>>> import numpy as np
>>> np.set_printoptions(precision=1, suppress=True, linewidth=140, legacy="1.25")
>>> rnd = lambda a: np.round(a, 1) + 0
>>> F = np.array([[2, 4, 1, 1, 1, 1, 3, 4, 5],
...     [5, 1, 4, 0, 2, 5, 2, 3, 2],
...     [4, 1, 3, 3, 2, 5, 2, 3, 0]])
>>> F[:, 5] = 5 * F[:, 4]
>>> F
array([[ 2,  4,  1,  1,  1,  5,  3,  4,  5],
       [ 5,  1,  4,  0,  2, 10,  2,  3,  2],
       [ 4,  1,  3,  3,  2, 10,  2,  3,  0]])
>>> M2 = F / np.sqrt((F ** 2).mean(axis=1, keepdims=True))
>>> rnd(np.linalg.norm(M2, axis=1))
array([3., 3., 3.])
>>> M2 = F / np.linalg.norm(F, axis=1, keepdims=True)
>>> gram = M2 @ M2.T
>>> print(rnd(np.degrees(np.arccos(np.clip(gram[2, 1], -1, 1)))))
17.6
>>> (gram - 2 * np.eye(3)).round(6).argmax(axis=1)
array([1, 2, 1])
>>> rnd(gram[2])
array([0.7, 1. , 1. ])
>>> np.argwhere(np.triu(np.abs(gram) > 0.95, 1))
array([[1, 2]])
>>> W0 = np.load("dump.npy")
>>> W0
array([[2, 4, 2, 2, 2, 4, 4, 2, 3],
       [2, 4, 2, 2, 2, 4, 4, 2, 3],
       [2, 4, 2, 2, 2, 4, 4, 2, 3],
       [1, 3, 1, 1, 1, 3, 3, 1, 2]])
>>> M2 = W0[0, 0] * W0[1:] - np.outer(W0[1:, 0], W0[0])
>>> print(M2)
[[0 0 0 0 0 0 0 0 0]
 [0 0 0 0 0 0 0 0 0]
 [0 2 0 0 0 2 2 0 1]]
>>> W0[:, 0] / W0[0, 0]
array([1. , 1. , 1. , 0.5])
>>> np.linalg.matrix_rank(M2), np.linalg.matrix_rank(W0)
(1, 2)
>>> np.flatnonzero(~M2.round(6).any(axis=1))
array([0, 1])
>>> arr = np.loadtxt("m.csv", delimiter=",")
>>> arr
array([[ 0.,  1.,  0.,  0.,  4.,  0.,  0.,  1.],
       [ 0.,  0.,  0.,  0.,  0.,  0.,  0.,  0.],
       [ 6.,  0.,  9.,  7.,  8.,  3., 10.,  9.],
       [ 0.,  0.,  0.,  0.,  0.,  0.,  0.,  0.],
       [ 0.,  0.,  0.,  0.,  0.,  0.,  0.,  0.],
       [ 2.,  0.,  3.,  1.,  4.,  0.,  4.,  5.],
       [ 0.,  0.,  0.,  0.,  2.,  0.,  1.,  3.],
       [ 0.,  0.,  0.,  0.,  0.,  0.,  0.,  0.],
       [ 0.,  0.,  0.,  0.,  0.,  0.,  0.,  0.],
       [ 0.,  0.,  0.,  0.,  2.,  0.,  0.,  0.],
       [ 4.,  3.,  2.,  2.,  8.,  3.,  3.,  5.],
       [ 0.,  0.,  0.,  0.,  0.,  0.,  0.,  0.],
       [10.,  6., 11., 11., 14.,  9., 12., 11.],
       [ 4.,  3.,  2.,  2.,  8.,  3.,  3.,  5.],
       [ 0.,  0.,  0.,  0.,  2.,  0.,  0.,  0.],
       [ 0.,  0.,  0.,  0.,  0.,  0.,  1.,  2.],
       [ 0.,  0.,  2.,  0.,  1.,  0.,  3.,  4.],
       [ 0.,  0.,  0.,  0.,  2.,  0.,  1.,  3.],
       [ 4.,  1.,  4.,  3.,  7.,  2.,  5.,  6.],
       [ 0.,  0.,  0.,  0.,  0.,  0.,  0.,  0.],
       [ 6.,  0.,  9.,  7.,  8.,  3., 10.,  9.],
       [ 0.,  0.,  0.,  0.,  0.,  0.,  0.,  0.],
       [ 0.,  0.,  4.,  0.,  0.,  0.,  5.,  5.],
       [ 2.,  0.,  3.,  1.,  4.,  0.,  4.,  5.],
       [ 0.,  0.,  0.,  0.,  0.,  0.,  0.,  1.],
       [ 0.,  0.,  0.,  0.,  2.,  0.,  1.,  3.],
       [ 0.,  0.,  0.,  0.,  0.,  0.,  0.,  0.]])
>>> gram = np.cov(arr, rowvar=False)
>>> rnd(np.corrcoef(arr.T))
array([[1. , 0.7, 0.9, 1. , 1. , 0.9, 0.9, 0.9],
       [0.7, 1. , 0.5, 0.6, 0.8, 0.9, 0.5, 0.5],
       [0.9, 0.5, 1. , 0.9, 0.8, 0.8, 1. , 0.9],
       [1. , 0.6, 0.9, 1. , 0.9, 0.9, 0.9, 0.9],
       [1. , 0.8, 0.8, 0.9, 1. , 0.9, 0.8, 0.9],
       [0.9, 0.9, 0.8, 0.9, 0.9, 1. , 0.8, 0.8],
       [0.9, 0.5, 1. , 0.9, 0.8, 0.8, 1. , 1. ],
       [0.9, 0.5, 0.9, 0.9, 0.9, 0.8, 1. , 1. ]])
>>> rnd(np.corrcoef(arr[:, 4], arr[:, 1])[0, 1])
0.8
>>> np.median(arr, axis=0)
array([0., 0., 0., 0., 2., 0., 1., 2.])
>>> rnd(arr.std(axis=0))
array([2.5, 1.3, 3.1, 2.7, 3.6, 1.9, 3.4, 3.2])
>>> rnd(np.polyfit(arr[:, 4], arr[:, 1], 1))
array([ 0.3, -0.3])
>>> rnd(np.linalg.eigvalsh(gram)[::-1])
array([59.3,  4.2,  1.6,  0.6,  0.2,  0.1,  0. ,  0. ])
>>> m1 = np.loadtxt("layer5.csv", delimiter=",")
>>> m1
array([[ 1.,  5.,  2.,  5.,  0.,  4.,  4.,  4.,  5.,  5.],
       [ 5., 25., 10., 25.,  0., 20., 20., 20., 25., 25.],
       [ 2., 10.,  4., 10.,  0.,  8.,  8.,  8., 10., 10.],
       [ 5., 25., 10., 25.,  0., 20., 20., 20., 25., 25.],
       [ 0.,  0.,  0.,  0.,  0.,  0.,  0.,  0.,  0.,  0.],
       [ 4., 20.,  8., 20.,  0., 16., 16., 16., 20., 20.],
       [ 4., 20.,  8., 20.,  0., 16., 16., 16., 20., 20.],
       [ 4., 20.,  8., 20.,  0., 16., 16., 16., 20., 20.],
       [ 5., 25., 10., 25.,  0., 20., 20., 20., 25., 25.],
       [ 5., 25., 10., 25.,  0., 20., 20., 20., 25., 25.]])
>>> [round(float(x), 1) for x in np.linalg.svd(m1, compute_uv=False)[:3]]
[153.0, 0.0, 0.0]
>>> np.linalg.matrix_rank(m1, rtol=0.1)
1
>>> print(rnd(np.linalg.norm(m1, 2) / np.linalg.norm(m1)))
1.0
